% ipython --no-banner

In [1]: import numpy as np

In [2]: np.set_printoptions(precision=1, suppress=True, linewidth=120)

In [3]: def tidy(a):
   ...:     return np.round(a, 1) + 0
   ...: 

In [4]: F = 3 * np.eye(5) + np.eye(5, k=1)

In [5]: F
Out[5]: 
array([[3., 1., 0., 0., 0.],
       [0., 3., 1., 0., 0.],
       [0., 0., 3., 1., 0.],
       [0., 0., 0., 3., 1.],
       [0., 0., 0., 0., 3.]])

In [6]: def softmax(z):
   ...:     e = np.exp(z - z.max(axis=-1, keepdims=True))
   ...:     return e / e.sum(axis=-1, keepdims=True)
   ...: 

In [7]: tidy(softmax(10 * F[1]))
Out[7]: array([0., 1., 0., 0., 0.])

In [8]: tidy(softmax(F[1] + -1))
Out[8]: array([0. , 0.8, 0.1, 0. , 0. ])

In [9]: S = F @ F.T / np.sqrt(5)

In [10]: tidy(softmax(S + np.triu(np.full(S.shape, -np.inf), 1)))
Out[10]: 
array([[1. , 0. , 0. , 0. , 0. ],
       [0. , 1. , 0. , 0. , 0. ],
       [0. , 0. , 0.9, 0. , 0. ],
       [0. , 0. , 0. , 0.9, 0. ],
       [0. , 0. , 0. , 0.1, 0.9]])

In [11]: softmax(S).round(6).argmax(axis=1)
Out[11]: array([0, 1, 2, 3, 4])

In [12]: tidy(softmax(S))
Out[12]: 
array([[0.9, 0. , 0. , 0. , 0. ],
       [0. , 0.9, 0. , 0. , 0. ],
       [0. , 0. , 0.9, 0. , 0. ],
       [0. , 0. , 0. , 0.9, 0. ],
       [0. , 0. , 0. , 0.1, 0.9]])

In [13]: x = np.array([1, 1, -1, 1, 1])

In [14]: y = F @ x

In [15]: coef, lr = np.zeros(5), 1 / np.linalg.norm(F, 2) ** 2

In [16]: for i in range(200):
    ...:     coef -= lr * F.T @ (F @ coef - y)
    ...:     if i % 50 == 0: print(i, round(np.linalg.norm(F @ coef - y), 1))
    ...: 
0 2.5
50 0.0
100 0.0
150 0.0

In [17]: tidy(np.linalg.cond(F))
Out[17]: np.float64(1.8)

In [18]: other = np.linalg.inv(F)

In [19]: tidy(np.linalg.slogdet(F)[0])
Out[19]: np.float64(1.0)

In [20]: tidy(np.linalg.det(F) * other)
Out[20]: 
array([[ 81., -27.,   9.,  -3.,   1.],
       [  0.,  81., -27.,   9.,  -3.],
       [  0.,   0.,  81., -27.,   9.],
       [  0.,   0.,   0.,  81., -27.],
       [  0.,   0.,   0.,   0.,  81.]])

In [21]: tidy(np.linalg.cond(F))
Out[21]: np.float64(1.8)

In [22]: F @ other
Out[22]: 
array([[1., 0., 0., 0., 0.],
       [0., 1., 0., 0., 0.],
       [0., 0., 1., 0., 0.],
       [0., 0., 0., 1., 0.],
       [0., 0., 0., 0., 1.]])

In [23]: tidy(other)
Out[23]: 
array([[ 0.3, -0.1,  0. ,  0. ,  0. ],
       [ 0. ,  0.3, -0.1,  0. ,  0. ],
       [ 0. ,  0. ,  0.3, -0.1,  0. ],
       [ 0. ,  0. ,  0. ,  0.3, -0.1],
       [ 0. ,  0. ,  0. ,  0. ,  0.3]])

In [24]: tidy(np.linalg.inv(other))
Out[24]: 
array([[3., 1., 0., 0., 0.],
       [0., 3., 1., 0., 0.],
       [0., 0., 3., 1., 0.],
       [0., 0., 0., 3., 1.],
       [0., 0., 0., 0., 3.]])

In [25]: t3 = np.stack([other, 2 * other, other[::-1]])

In [26]: tidy(np.linalg.det(t3))
Out[26]: array([0. , 0.1, 0. ])

In [27]: np.linalg.matrix_rank(t3.reshape(3, -1))
Out[27]: np.int64(2)

In [28]: mat = np.loadtxt("w.csv", delimiter=",")

In [29]: mat
Out[29]: 
array([[-3.,  0.,  1., -5.],
       [-3.,  0.,  1., -5.],
       [ 0.,  0.,  0.,  0.],
       [-3.,  0.,  1., -5.],
       [ 0.,  0.,  0.,  0.],
       [ 0.,  0.,  0.,  0.],
       [ 0.,  0.,  0.,  0.],
       [-8., -3., -7., -7.],
       [ 5.,  3.,  8.,  2.],
       [ 0.,  0.,  0.,  0.],
       [-8., -3., -7., -7.],
       [14., 12., 16., 11.],
       [ 0.,  0.,  0.,  0.],
       [-8., -3., -7., -7.],
       [ 0.,  0.,  0.,  0.],
       [ 6.,  9.,  9.,  4.],
       [ 0.,  2.,  9.,  2.],
       [ 5.,  3.,  8.,  2.],
       [ 5.,  3.,  8.,  2.],
       [ 0.,  0.,  0.,  0.],
       [-8., -3., -7., -7.]])

In [30]: other = mat[0, 0] * mat[1:] - np.outer(mat[1:, 0], mat[0])

In [31]: other
Out[31]: 
array([[  0.,   0.,   0.,   0.],
       [  0.,  -0.,  -0.,   0.],
       [  0.,   0.,   0.,   0.],
       [  0.,  -0.,  -0.,   0.],
       [  0.,  -0.,  -0.,   0.],
       [  0.,  -0.,  -0.,   0.],
       [  0.,   9.,  29., -19.],
       [  0.,  -9., -29.,  19.],
       [  0.,  -0.,  -0.,   0.],
       [  0.,   9.,  29., -19.],
       [  0., -36., -62.,  37.],
       [  0.,  -0.,  -0.,   0.],
       [  0.,   9.,  29., -19.],
       [  0.,  -0.,  -0.,   0.],
       [  0., -27., -33.,  18.],
       [  0.,  -6., -27.,  -6.],
       [  0.,  -9., -29.,  19.],
       [  0.,  -9., -29.,  19.],
       [  0.,  -0.,  -0.,   0.],
       [  0.,   9.,  29., -19.]])

In [32]: np.flatnonzero(~other.round(6).any(axis=1))
Out[32]: array([ 0,  1,  2,  3,  4,  5,  8, 11, 13, 18])
